% ipython --no-banner

In [1]: import numpy as np

In [2]: from numpy import linalg as LA

In [3]: np.set_printoptions(precision=2, suppress=True, linewidth=140)

In [4]: arr = np.loadtxt("w.csv", delimiter=",")

In [5]: print(arr)
[[-1.  2. -2. -3. -2. -1.  0. -2.  0.]
 [ 3.  0.  2. -2.  1.  2.  0. -1. -1.]
 [ 1.  1.  1. -1. -3.  0.  3.  0.  2.]
 [-1. -2. -3. -3. -1.  0. -3.  1. -1.]
 [ 0. -2. -1.  3.  3.  1. -3. -1. -2.]
 [ 2.  1.  2.  2.  1. -3.  1.  3. -2.]
 [ 0. -2.  1. -3.  2.  1. -1. -1.  3.]
 [ 3.  2.  2.  2. -3.  0. -3. -2.  2.]
 [-1.  1. -2.  0.  2.  3.  0. -2. -1.]
 [-3. -2. -2.  2.  1. -3.  2.  1.  0.]]

In [6]: x0 = np.array([-5, -8, -6, 7, -8, 0, 6, 3, 8])

In [7]: rhs = arr @ x0

In [8]: print(np.round(LA.lstsq(arr, rhs)[0], 2) + 0)
[-5. -8. -6.  7. -8.  0.  6.  3.  8.]

In [9]: print(np.round(LA.solve(arr.T @ arr, arr.T @ rhs), 2) + 0)
[-5. -8. -6.  7. -8.  0.  6.  3.  8.]

In [10]: print(np.round(LA.pinv(arr) @ arr, 2) + 0)
[[1. 0. 0. 0. 0. 0. 0. 0. 0.]
 [0. 1. 0. 0. 0. 0. 0. 0. 0.]
 [0. 0. 1. 0. 0. 0. 0. 0. 0.]
 [0. 0. 0. 1. 0. 0. 0. 0. 0.]
 [0. 0. 0. 0. 1. 0. 0. 0. 0.]
 [0. 0. 0. 0. 0. 1. 0. 0. 0.]
 [0. 0. 0. 0. 0. 0. 1. 0. 0.]
 [0. 0. 0. 0. 0. 0. 0. 1. 0.]
 [0. 0. 0. 0. 0. 0. 0. 0. 1.]]

In [11]: rng = np.random.default_rng(19)

In [12]: rhs = rhs + 0.1 * rng.normal(size=10)

In [13]: print(rhs)
[-10.04 -59.9   32.04   2.94 -17.93 -25.15 -11.94 -13.06 -20.94  64.04]

In [14]: b, *_ = LA.lstsq(arr, rhs)

In [15]: print(np.round(arr.T @ (rhs - arr @ b), 2) + 0)
[0. 0. 0. 0. 0. 0. 0. 0. 0.]

In [16]: print(b)
[-5.   -8.05 -5.99  7.   -8.01  0.01  6.03  2.95  7.99]

In [17]: print([round(float(LA.norm(LA.solve(arr.T @ arr + lam * np.eye(9), arr.T @ rhs))), 2) for lam in (0, 1, 10, 100)])
[18.65, 17.34, 12.56, 4.61]

In [18]: print(b.round())
[-5. -8. -6.  7. -8.  0.  6.  3.  8.]

In [19]: r0, r1 = arr[1], arr[5]

In [20]: print(r0 @ r1)
0.0

In [21]: p = (r0 @ r1) / (r0 @ r0) * r0

In [22]: print(np.outer(r0, r1))
[[ 6.  3.  6.  6.  3. -9.  3.  9. -6.]
 [ 0.  0.  0.  0.  0. -0.  0.  0. -0.]
 [ 4.  2.  4.  4.  2. -6.  2.  6. -4.]
 [-4. -2. -4. -4. -2.  6. -2. -6.  4.]
 [ 2.  1.  2.  2.  1. -3.  1.  3. -2.]
 [ 4.  2.  4.  4.  2. -6.  2.  6. -4.]
 [ 0.  0.  0.  0.  0. -0.  0.  0. -0.]
 [-2. -1. -2. -2. -1.  3. -1. -3.  2.]
 [-2. -1. -2. -2. -1.  3. -1. -3.  2.]]

In [23]: print(p)
[ 0.  0.  0. -0.  0.  0.  0. -0. -0.]

In [24]: print(LA.matrix_rank(np.outer(r0, r1)))
1

In [25]: M2 = np.c_[arr[:, :1] @ np.array([[-4]]), np.array([-2, -5, 5, 1, 0, -5, 1, 5, 5, 0])]

In [26]: print(M2)
[[  4.  -2.]
 [-12.  -5.]
 [ -4.   5.]
 [  4.   1.]
 [  0.   0.]
 [ -8.  -5.]
 [  0.   1.]
 [-12.   5.]
 [  4.   5.]
 [ 12.   0.]]

In [27]: print(LA.norm(LA.qr(arr)[0].T @ M2, axis=0) ** 2 / ((M2 ** 2).sum(axis=0) + 1e-12))
[1. 1.]

In [28]: print(np.round(LA.norm(M2 - arr @ LA.lstsq(arr, M2)[0], axis=0), 2) + 0)
[0.   0.47]

In [29]: m1 = np.loadtxt("arr.csv", delimiter=",")

In [30]: print(m1.round(2) + 0)
[[ 2.74  1.19 -1.87 -2.86  1.16  0.11 -0.38  0.55 -1.06 -1.23]
 [-2.92  2.52 -1.89  0.2   1.89 -1.47 -0.42  0.21  0.42  0.62]
 [ 1.93 -2.8   2.42  0.73 -2.18  1.37  0.52 -0.38 -0.06 -0.21]
 [ 1.42  2.09 -2.49 -2.6   1.82 -0.47 -0.52  0.59 -0.83 -0.9 ]
 [-3.44 -0.39  1.23  2.76 -0.55 -0.53  0.23 -0.46  1.12  1.34]
 [ 2.91 -2.53  1.9  -0.18 -1.9   1.47  0.42 -0.21 -0.41 -0.62]
 [ 2.29  1.55 -2.14 -2.81  1.43 -0.1  -0.44  0.58 -0.99 -1.13]
 [ 1.35  2.13 -2.51 -2.57  1.85 -0.49 -0.52  0.59 -0.81 -0.88]
 [ 3.93 -0.87 -0.04 -2.16 -0.47  1.08  0.02  0.24 -1.03 -1.29]
 [-0.95  2.8  -2.66 -1.43  2.25 -1.18 -0.57  0.49 -0.24 -0.16]
 [ 0.57 -2.76  2.7   1.67 -2.24  1.09  0.57 -0.52  0.35  0.29]
 [ 1.24  2.18 -2.54 -2.53  1.89 -0.53 -0.53  0.59 -0.79 -0.85]
 [ 3.6   0.13 -1.   -2.68  0.35  0.66 -0.19  0.42 -1.12 -1.35]
 [-3.   -0.93  1.68  2.85 -0.96 -0.26  0.33 -0.52  1.09  1.28]
 [ 3.44  0.4  -1.23 -2.76  0.55  0.53 -0.24  0.46 -1.12 -1.34]
 [-3.81  0.33  0.57  2.49  0.02 -0.86  0.09 -0.35  1.1   1.35]
 [-3.15 -0.77  1.54  2.84 -0.84 -0.34  0.3  -0.5   1.1   1.3 ]
 [ 2.54 -2.67  2.14  0.18 -2.04  1.44  0.47 -0.28 -0.27 -0.46]
 [-0.1  -2.61  2.71  2.04 -2.16  0.91  0.57 -0.56  0.52  0.51]
 [ 2.03  1.73 -2.27 -2.76  1.57 -0.22 -0.47  0.59 -0.94 -1.06]
 [-3.48 -0.33  1.17  2.75 -0.5  -0.56  0.22 -0.45  1.12  1.35]
 [-3.85  0.47  0.43  2.41  0.14 -0.92  0.06 -0.32  1.08  1.34]
 [-3.63  1.95 -1.14  1.14  1.37 -1.4  -0.27  0.01  0.74  0.99]
 [ 1.8   1.88 -2.36 -2.71  1.67 -0.32 -0.49  0.59 -0.9  -1.01]
 [ 3.91 -0.77 -0.14 -2.23 -0.38  1.04  0.    0.26 -1.05 -1.31]
 [ 2.68 -2.62  2.06  0.05 -1.99  1.45  0.45 -0.26 -0.32 -0.52]]

In [31]: W2 = m1[[7, 24]].astype(float)

In [32]: for _ in range(3):
    ...:     z = LA.norm(m1[:, None] - W2, axis=-1).argmin(axis=1)
    ...:     W2 = np.array([m1[z == j].mean(axis=0) for j in range(2)])
    ...: 

In [33]: print(z)
[0 0 1 0 0 1 0 0 1 0 1 0 1 0 1 0 0 1 1 0 0 0 0 0 1 1]

In [34]: print(W2[1] - W2[0])
[ 3.5  -2.86  2.11 -0.36 -2.13  1.7   0.47 -0.22 -0.53 -0.78]

In [35]: print(W2)
[[-0.96  1.15 -0.95 -0.18  0.89 -0.6  -0.21  0.14  0.08  0.15]
 [ 2.54 -1.71  1.15 -0.53 -1.25  1.1   0.26 -0.08 -0.45 -0.63]]

In [36]: print(np.bincount(z))
[16 10]

In [37]: print(np.abs(W2[1] - W2[0]).argmax())
0

In [38]: U, sv, VT = LA.svd(m1)

In [39]: print(sv.round(2) + 0)
[19.9  15.94  0.    0.    0.    0.    0.    0.    0.    0.  ]

In [40]: M2 = U[:, :2] @ np.diag(sv[:2]) @ VT[:2]

In [41]: print(np.round(LA.norm(m1 - M2) / LA.norm(m1), 2))
0.0

In [42]: print(round(float(np.abs(m1 - M2).max()), 2))
0.0

In [43]: print(LA.matrix_rank(m1, rtol=0.05))
2

In [44]: print(LA.matrix_rank(M2))
2

In [45]: print(round(LA.norm(m1 - M2, 2), 2), np.round(sv[2], 2))
0.0 0.0

In [46]: print([round(float(x), 2) for x in LA.svd(m1, compute_uv=False)[:3]])
[19.9, 15.94, 0.0]

In [47]: cen = m1 - m1.mean(axis=0)

In [48]: evecs = LA.svd(cen)[2][:2]

In [49]: M2 = cen - cen @ evecs.T @ evecs

In [50]: print(LA.norm(M2, axis=1).round(6).argmax())
0

In [51]: print(np.diag(evecs.T @ evecs))
[0.62 0.32 0.29 0.33 0.2  0.09 0.01 0.01 0.05 0.07]

In [52]: A = np.load("dump.npy")

In [53]: print(A)
[[  6   6  -8  -8]
 [  3   3  -4  -4]
 [  3   3  -4  -4]
 [  9   9 -12 -12]]

In [54]: print(LA.cond(A) > 100)
True

In [55]: print(round(float(LA.norm(A, 2) / LA.norm(A)), 2))
1.0

In [56]: print(LA.matrix_rank(A, rtol=0.1))
1

In [57]: print([round(float(x), 2) for x in LA.svd(A, compute_uv=False)[:3]])
[27.39, 0.0, 0.0]

In [58]: print(np.argsort(-LA.norm(A, axis=0).round(6), kind="stable")[:3])
[2 3 0]

In [59]: blk = np.stack([A, 2 * A, A[::-1]])

In [60]: print(blk.sum(axis=0))
[[ 27  27 -36 -36]
 [ 12  12 -16 -16]
 [ 12  12 -16 -16]
 [ 33  33 -44 -44]]

In [61]: print(LA.norm(blk, axis=(1, 2)))
[27.39 54.77 27.39]

In [62]: print((blk @ A.T).shape)
(3, 4, 4)

In [63]: print(np.einsum("bij,cij->bc", blk, blk))
[[ 750 1500  700]
 [1500 3000 1400]
 [ 700 1400  750]]

In [64]: print(LA.matrix_rank(blk))
[1 1 1]

In [65]: U, sv, VT = LA.svd(A)

In [66]: evecs = VT[:(sv > 1e-8).sum()]

In [67]: x0 = A[0] + -3 * A[1] + rng.integers(2) * np.eye(4)[0]

In [68]: print(x0)
[-3. -3.  4.  4.]

In [69]: print(LA.matrix_rank(np.vstack([A, x0])))
1

In [70]: print(round(LA.norm(x0 - evecs.T @ evecs @ x0), 2))
0.0

In [71]: print(np.allclose(evecs.T @ evecs @ x0, x0))
True

In [72]: print(np.diag(evecs.T @ evecs))
[0.18 0.18 0.32 0.32]

In [73]: print(evecs.T @ evecs)
[[ 0.18  0.18 -0.24 -0.24]
 [ 0.18  0.18 -0.24 -0.24]
 [-0.24 -0.24  0.32  0.32]
 [-0.24 -0.24  0.32  0.32]]

In [74]: U, sv, VT = LA.svd(A)

In [75]: print(sv.round(2) + 0)
[27.39  0.    0.    0.  ]

In [76]: print(np.argmax(sv[:-1] / (sv[1:] + 1e-6)) + 1)
1

In [77]: M2 = U[:, :1] @ np.diag(sv[:1]) @ VT[:1]

In [78]: print(LA.matrix_rank(A, rtol=0.05))
1

In [79]: print(np.round(LA.norm(A - M2) / LA.norm(A), 2))
0.0

In [80]: print(round(float(np.abs(A - M2).max()), 2))
0.0

In [81]: print(M2)
[[  6.   6.  -8.  -8.]
 [  3.   3.  -4.  -4.]
 [  3.   3.  -4.  -4.]
 [  9.   9. -12. -12.]]

In [82]: print(round(float(LA.norm(A - M2, 2)), 2), round(float(sv[1]), 2))
0.0 0.0

In [83]: print(np.unique(M2.round(6), axis=0).shape)
(3, 4)

In [84]: print(np.allclose(M2[:-1].T @ LA.lstsq(M2[:-1].T, M2[-1])[0], M2[-1]))
True

In [85]: print(np.abs(np.diag(LA.qr(M2)[1])) > 1e-9)
[ True False False False]

In [86]: print(M2 @ LA.pinv(M2) @ M2)
[[  6.   6.  -8.  -8.]
 [  3.   3.  -4.  -4.]
 [  3.   3.  -4.  -4.]
 [  9.   9. -12. -12.]]

In [87]: print(LA.lstsq(M2[:-1].T, M2[-1])[2])
1

In [88]: M = np.loadtxt("out8.csv", delimiter=",")

In [89]: print(M)
[[ 0.11  0.64 -0.18 -0.04  0.44 -0.19  0.51  0.   -0.29 -0.16  0.24 -0.67]
 [-0.12 -0.76  0.1   0.18 -1.52  0.38 -0.45 -0.33  0.92  0.48  0.06  0.9 ]
 [-0.26 -0.52  0.64  0.02 -0.08  0.02 -0.01  0.   -0.04  0.48  0.33  0.2 ]
 [-0.5   2.81  0.44 -1.13  2.67 -1.12  1.63  1.16 -3.44 -0.44  1.12 -2.73]
 [-0.55  0.96 -0.24 -0.55  0.45 -0.24 -0.09  0.23 -0.2   0.29  0.32 -0.6 ]
 [ 0.09  0.26 -0.23 -0.02  0.31 -0.18  0.04 -0.07 -0.13  0.1   0.17  0.01]
 [ 0.26  0.09 -0.24 -0.65  0.68 -0.15  0.79  0.55 -0.8  -0.02  0.63 -0.92]
 [ 0.16  0.88  0.23 -0.52  1.38 -1.09  0.34  0.83 -0.84  0.2   1.34 -1.03]
 [ 0.45  1.49  0.03 -0.69  1.54 -0.83  0.69  0.66 -2.14 -0.12  0.7  -1.89]
 [-0.46  2.29  0.23 -1.03  2.18 -0.87  0.94  1.41 -1.97 -0.3   1.13 -1.86]
 [-0.2  -0.11  0.16  0.33 -0.43  0.62 -0.35 -0.6   0.4   0.01  0.41  0.26]
 [-0.48 -0.43  0.63  0.66 -0.35 -0.25 -0.14 -0.34  0.39  0.16 -0.35  0.57]
 [-0.94  0.13  0.07 -0.01  0.38 -0.31  0.14  0.94  0.22  0.11  0.7  -0.26]
 [-0.32  4.42  0.   -2.07  4.42 -2.45  1.86  2.16 -4.51  0.13  2.49 -4.66]
 [ 0.09  3.66  0.45 -2.19  4.24 -1.48  2.23  1.95 -4.25 -0.65  2.18 -3.9 ]
 [-0.44  3.05 -0.41 -1.95  2.86 -1.72  1.23  1.58 -3.37  0.05  1.47 -2.92]
 [ 0.05 -0.74  0.36  0.31 -1.32  0.65 -0.61 -0.61  1.1  -0.32 -0.08  0.98]
 [-0.18 -2.28 -0.11  1.02 -2.19  1.64 -1.16 -0.41  2.09  0.1  -0.96  2.65]
 [-0.22  1.62 -0.02 -0.5   1.78 -0.16  0.71  1.03 -0.59  0.53  0.44 -1.73]
 [ 0.31 -1.89 -0.11  0.56 -1.49  0.72 -0.43 -1.36  1.8  -0.24 -0.64  1.64]
 [ 0.19  0.74 -0.22 -0.34  0.84 -0.19  0.68  1.09 -0.9  -0.44  0.23 -0.69]
 [-0.08  0.73  0.23 -0.09  1.13 -0.73  1.   -0.42 -0.32  0.11  0.7  -1.1 ]
 [-0.37 -0.3  -0.77  0.51 -0.57  0.15 -0.51 -0.36  1.1   0.39 -0.17  0.82]
 [ 0.65 -0.9  -0.57  0.57 -0.98  0.   -0.54 -0.67  0.89  0.83 -0.87  1.24]
 [-0.4   3.21 -0.9  -1.26  2.73 -1.45  1.85  1.19 -2.44  0.05  1.37 -2.8 ]
 [-0.47 -1.02 -0.18  0.81 -1.59  0.53 -0.02 -0.36  1.27 -0.22  0.09  1.04]
 [ 0.35 -1.7   0.    0.95 -2.01  1.08 -1.   -1.05  2.04  0.27 -1.14  2.11]
 [-0.07  1.4   0.03 -0.98  1.12 -0.02  0.28  0.48 -1.56 -0.61  0.74 -0.77]
 [ 0.18 -1.21  0.18  0.69 -1.1   1.2  -0.89 -0.49  1.54 -0.64 -0.18  0.91]
 [-0.26 -1.13  0.13  0.36 -0.46  0.54  0.03 -0.3   0.97  0.44 -0.08  1.22]
 [-0.09  1.7   0.16 -0.79  2.14 -0.71  1.17  0.83 -2.39 -0.58  0.87 -1.84]
 [-0.1  -0.56  0.27  0.28 -0.77  0.94 -0.05 -0.64  0.28 -0.21 -0.07  0.8 ]
 [ 0.24  2.05  0.52 -1.28  2.03 -0.46  1.14  1.09 -2.65  0.12  0.96 -2.46]
 [ 0.44 -0.98 -0.12  0.36 -0.53  0.65 -0.9  -0.25 -0.05 -0.13 -0.27  0.78]
 [-0.18 -2.31  0.5   1.29 -2.9   1.45 -2.04 -1.18  2.27  0.06 -1.14  2.59]
 [ 0.01 -0.46  0.17  0.27 -0.8   0.52 -0.27 -0.37  0.7   0.32  0.25  0.32]]

In [90]: M2 = arr / np.sqrt((arr ** 2).mean(axis=1, keepdims=True))

In [91]: print(LA.matrix_rank(M2) == LA.matrix_rank(arr))
True

In [92]: print(LA.norm(M2, axis=1))
[3. 3. 3. 3. 3. 3. 3. 3. 3. 3.]
